>>> import numpy as np
>>> from numpy import linalg as LA
>>> np.set_printoptions(precision=3, suppress=True, linewidth=160)
>>> rng = np.random.default_rng(90730)
>>> K = rng.normal(size=(12, 3))
>>> K = 20 * K / LA.norm(K, axis=1, keepdims=True)
>>> print(K)
[[  6.984 -18.716   0.958]
 [ -2.49  -17.929   8.506]
 [  6.169 -16.739  -9.042]
 [-11.132 -16.605  -0.589]
 [ 10.821  -7.757 -14.924]
 [ -3.576 -16.658 -10.475]
 [ -8.553  18.067  -0.66 ]
 [  9.941  17.121  -2.841]
 [-13.937  -3.052  14.016]
 [  7.447 -17.938   4.77 ]
 [ -3.068 -19.034  -5.32 ]
 [ 17.594  -1.97   -9.305]]
>>> cov = np.cov(K, rowvar=False)
>>> print(K.std(axis=0))
[ 9.423 13.002  8.056]
>>> print(np.median(K, axis=0))
[  1.839 -16.632  -1.751]
>>> print(cov.shape)
(3, 3)
>>> C = K[[11, 1]].astype(float)
>>> for _ in range(6):
...     z = LA.norm(K[:, None] - C, axis=-1).argmin(axis=1)
...     C = np.array([K[z == j].mean(axis=0) for j in range(2)])
... 
>>> print(z)
[1 1 1 1 0 1 0 0 1 1 1 0]
>>> print(C)
[[  7.451   6.365  -6.933]
 [ -1.7   -15.834   0.353]]
>>> print(np.bincount(z))
[4 8]
>>> print(np.abs(C[1] - C[0]).argmax())
1
>>> print(C[1] - C[0])
[ -9.151 -22.199   7.286]
>>> data = np.load("mat.npy")
>>> print(data)
[[-6 -2 -6 -2 -6 -2]
 [-8 -8 -8 -8 -8 -8]
 [ 1 -9  1 -9  1 -9]
 [-6 -2 -6 -2 -6 -2]
 [-8 -8 -8 -8 -8 -8]
 [ 1 -9  1 -9  1 -9]]
>>> other = data[0, 0] * data[1:] - np.outer(data[1:, 0], data[0])
>>> print(other)
[[ 0 32  0 32  0 32]
 [ 0 56  0 56  0 56]
 [ 0  0  0  0  0  0]
 [ 0 32  0 32  0 32]
 [ 0 56  0 56  0 56]]
>>> print(data[:, 0] / data[0, 0])
[ 1.     1.333 -0.167  1.     1.333 -0.167]
>>> print(np.flatnonzero(~other.round(6).any(axis=1)))
[2]
>>> left, sig, VT = LA.svd(other)
>>> V = VT[:(sig > 1e-8).sum()]
>>> vec = other[3] + 4 * other[2] + rng.integers(2) * np.eye(6)[4]
>>> print(vec)
[ 0. 32.  0. 32.  0. 32.]
>>> print(np.allclose(V.T @ V @ vec, vec))
True
>>> print(np.diag(V.T @ V))
[0.    0.333 0.    0.333 0.    0.333]
>>> print(LA.matrix_rank(np.vstack([other, vec])))
1
>>> print(round(float(LA.norm(vec - V.T @ V @ vec)), 3))
0.0
>>> assert data == data.T
Traceback (most recent call last):
  File "<python-input-32>", line 1, in <module>
    assert data == data.T
           ^^^^^^^^^^^^^^
ValueError: The truth value of an array with more than one element is ambiguous. Use a.any() or a.all()
>>> print(data @ data)
[[104 152 104 152 104 152]
 [208 304 208 304 208 304]
 [104 152 104 152 104 152]
 [104 152 104 152 104 152]
 [208 304 208 304 208 304]
 [104 152 104 152 104 152]]
>>> print(round(float(LA.det(data)), 3))
0.0
>>> print(np.round(np.abs(LA.eigvals(data)).max(), 3))
32.0
>>> print(np.allclose(data @ data.T, data.T @ data))
False
>>> blk = np.stack([data, 5 * data, data[::-1]])
>>> print(LA.norm(blk, axis=(1, 2)))
[ 38.73  193.649  38.73 ]
>>> print(LA.matrix_rank(blk))
[2 2 2]
>>> print(blk.sum(axis=0))
[[-35 -21 -35 -21 -35 -21]
 [-56 -56 -56 -56 -56 -56]
 [  0 -56   0 -56   0 -56]
 [-35 -21 -35 -21 -35 -21]
 [-56 -56 -56 -56 -56 -56]
 [  0 -56   0 -56   0 -56]]
>>> print(LA.matrix_rank(blk.reshape(3, -1)))
2
>>> E = np.array([[4, 1, 3], [1, -4, -1], [3, -1, 4]])
>>> print(E)
[[ 4  1  3]
 [ 1 -4 -1]
 [ 3 -1  4]]
>>> print(np.poly(E))
[  1.  -4. -27.  42.]
>>> print(np.round(LA.det(E.T), 3))
-42.0
>>> print(round(LA.det(2 * E), 3), round(float(LA.det(E)), 3))
-336.0 -42.0
>>> print(np.einsum("ij,ji->", E, E))
70
>>> vec = np.array([3, 0, 0])
>>> print(np.einsum("ij,j->i", E, vec))
[12  3  9]
>>> print(LA.norm(E @ vec) <= LA.norm(E, 2) * LA.norm(vec) + 1e-9)
True
>>> print((E * vec).sum(axis=1))
[12  3  9]
>>> print(E @ vec)
[12  3  9]
>>> print(E @ np.ones(3))
[ 8. -4.  6.]
>>> z = rng.permutation(3)
>>> print(z)
[1 2 0]
>>> other = E[z][:, z]
>>> print(np.diag(other))
[-4  4  4]
>>> F = np.load("layer5.npy")
>>> print(F)
[[ 1.4  1.2  1.9]
 [-0.7  5.1  0.3]
 [-0.4  1.2 -1.1]
 [-0.4 -0.3 -0.7]]
>>> vec = np.array([0, 2, 1])
>>> y = F @ vec
>>> print(np.round(LA.lstsq(F, y)[0], 3) + 0)
[0. 2. 1.]
>>> print(y)
[ 4.3 10.5  1.3 -1.3]
>>> y = y + 0.1 * rng.normal(size=4)
>>> print(y)
[ 4.219 10.501  1.272 -1.351]
>>> b, *_ = LA.lstsq(F, y)
>>> print([round(float(LA.norm(LA.solve(F.T @ F + lam * np.eye(3), F.T @ y))), 2) for lam in (0, 1, 10, 100)])
[2.25, 2.11, 1.58, 0.48]
>>> vec = np.array([-8, -6, 0])
>>> y = F @ vec
>>> b, lr = np.zeros(3), 1 / LA.norm(F, 2) ** 2
>>> for i in range(10):
...     b -= lr * F.T @ (F @ b - y)
...     if i % 2 == 0: print(i, round(LA.norm(F @ b - y), 3))
... 
0 9.53
2 6.063
4 4.441
6 3.763
8 3.487
>>> print(round(float(LA.cond(F)), 3))
10.727
>>> print(b)
[-2.45  -5.233 -3.557]
>>> Q, _ = LA.qr(np.array([[-0.2, -1.4, -0.1], [-0.4, -0.3, 1.5], [0.5, -1.9, 0.0]]))
>>> arr = Q[:, :3]
>>> print(arr)
[[-0.298 -0.736  0.607]
 [-0.596 -0.353 -0.721]
 [ 0.745 -0.577 -0.334]]
>>> # keeps lengths
>>> print(LA.svd(arr, compute_uv=False))
[1. 1. 1.]
>>> print(np.round(arr @ arr.T, 3) + 0)
[[1. 0. 0.]
 [0. 1. 0.]
 [0. 0. 1.]]
>>> print(round(arr[:, 0] @ arr[:, 1], 3))
-0.0
>>> vec = np.array([3, 1, 2])
>>> print(LA.inv(arr))
[[-0.298 -0.596  0.745]
 [-0.736 -0.353 -0.577]
 [ 0.607 -0.721 -0.334]]
>>> print(np.abs(LA.eigvals(arr)))
[1. 1. 1.]
>>> print(np.sort(np.abs(np.degrees(np.angle(LA.eigvals(arr))))))
[  0.    173.006 173.006]
>>> print(arr.T @ (arr @ vec))
[3. 1. 2.]
>>> print(3 - LA.matrix_rank(arr - np.eye(3), tol=1e-8))
1
>>> r0 = np.array([1, 3, -2, 2]) + 0.5
>>> A = np.outer(r0, r0) / (r0 @ r0)
>>> print(A)
[[ 0.098  0.228 -0.098  0.163]
 [ 0.228  0.533 -0.228  0.38 ]
 [-0.098 -0.228  0.098 -0.163]
 [ 0.163  0.38  -0.163  0.272]]
>>> left, sig, VT = LA.svd(A)
>>> print(sig.round(3) + 0)
[1. 0. 0. 0.]
>>> other = left[:, :1] @ np.diag(sig[:1]) @ VT[:1]
>>> print(LA.matrix_rank(other))
1
>>> print(LA.matrix_rank(A, rtol=0.05))
1
>>> print(A @ A)
[[ 0.098  0.228 -0.098  0.163]
 [ 0.228  0.533 -0.228  0.38 ]
 [-0.098 -0.228  0.098 -0.163]
 [ 0.163  0.38  -0.163  0.272]]
>>> print((A + A.T) / 2)
[[ 0.098  0.228 -0.098  0.163]
 [ 0.228  0.533 -0.228  0.38 ]
 [-0.098 -0.228  0.098 -0.163]
 [ 0.163  0.38  -0.163  0.272]]
>>> A.inv()
Traceback (most recent call last):
  File "<python-input-97>", line 1, in <module>
    A.inv()
    ^^^^^
AttributeError: 'numpy.ndarray' object has no attribute 'inv'
>>> print(LA.matrix_power(A, 4))
[[ 0.098  0.228 -0.098  0.163]
 [ 0.228  0.533 -0.228  0.38 ]
 [-0.098 -0.228  0.098 -0.163]
 [ 0.163  0.38  -0.163  0.272]]
>>> hat = np.triu(np.array([[-2, -1, 3, -1], [0, 1, 1, 2], [0, -1, 3, -2], [-2, -3, -2, 2]]), 1) + np.eye(4)
>>> other = hat @ A @ LA.inv(hat)
>>> print(np.round(np.poly(other), 3) + 0)
[ 1. -1.  0.  0.  0.]
>>> print(round(LA.det(other), 3))
-0.0
>>> print(np.argsort(-LA.norm(A, axis=0).round(6), kind="stable")[:3])
[1 3 0]
>>> print(round(float(LA.norm(A, 2) / LA.norm(A)), 3))
1.0
>>> rank = LA.matrix_rank(A)
>>> print(rank)
1
>>> N = LA.svd(A)[2][rank:].T
>>> print(N.shape)
(4, 3)
>>> print(LA.matrix_rank(A.T @ A), LA.matrix_rank(A @ A.T))
1 1
>>> print(N @ N.T)
[[ 0.902 -0.228  0.098 -0.163]
 [-0.228  0.467  0.228 -0.38 ]
 [ 0.098  0.228  0.902  0.163]
 [-0.163 -0.38   0.163  0.728]]
>>> print([int(LA.matrix_rank(np.delete(A, i, axis=0))) for i in range(4)])
[1, 1, 1, 1]
>>> print([int(LA.matrix_rank(A[:, :j + 1])) for j in range(4)])
[1, 1, 1, 1]
>>> J = np.load("out14.npy")
>>> print(J)
[[ 6.497 -2.727 -1.475]
 [ 9.973  1.034  0.547]
 [12.04   2.899  1.379]
 [ 9.677  0.715  0.377]
 [ 7.008 -2.139 -1.143]
 [11.178  1.485  0.396]
 [ 9.838  1.966  1.547]
 [ 6.264 -3.764 -2.395]
 [ 9.985  0.004 -0.489]
 [ 9.982  0.069 -0.422]
 [ 8.444  0.74   1.018]
 [ 9.174  0.419  0.332]
 [10.193  0.728  0.132]
 [11.259  2.548  1.419]
 [ 9.679  1.771  1.431]
 [ 6.837 -2.359 -1.278]
 [ 4.465 -3.735 -1.468]
 [10.608  3.94   3.136]
 [ 5.488 -4.315 -2.559]
 [ 9.496  1.481  1.233]
 [12.687  4.26   2.416]
 [ 7.405 -3.293 -2.495]]
>>> cov = np.cov(J, rowvar=False)
>>> print(np.corrcoef(J.T))
[[1.    0.933 0.816]
 [0.933 1.    0.969]
 [0.816 0.969 1.   ]]
>>> print(np.median(J, axis=0))
[9.678 0.722 0.355]
>>> print(cov)
[[4.744 5.207 2.835]
 [5.207 6.563 3.96 ]
 [2.835 3.96  2.542]]
>>> print(np.polyfit(J[:, 2], J[:, 0], 1))
[1.115 8.925]
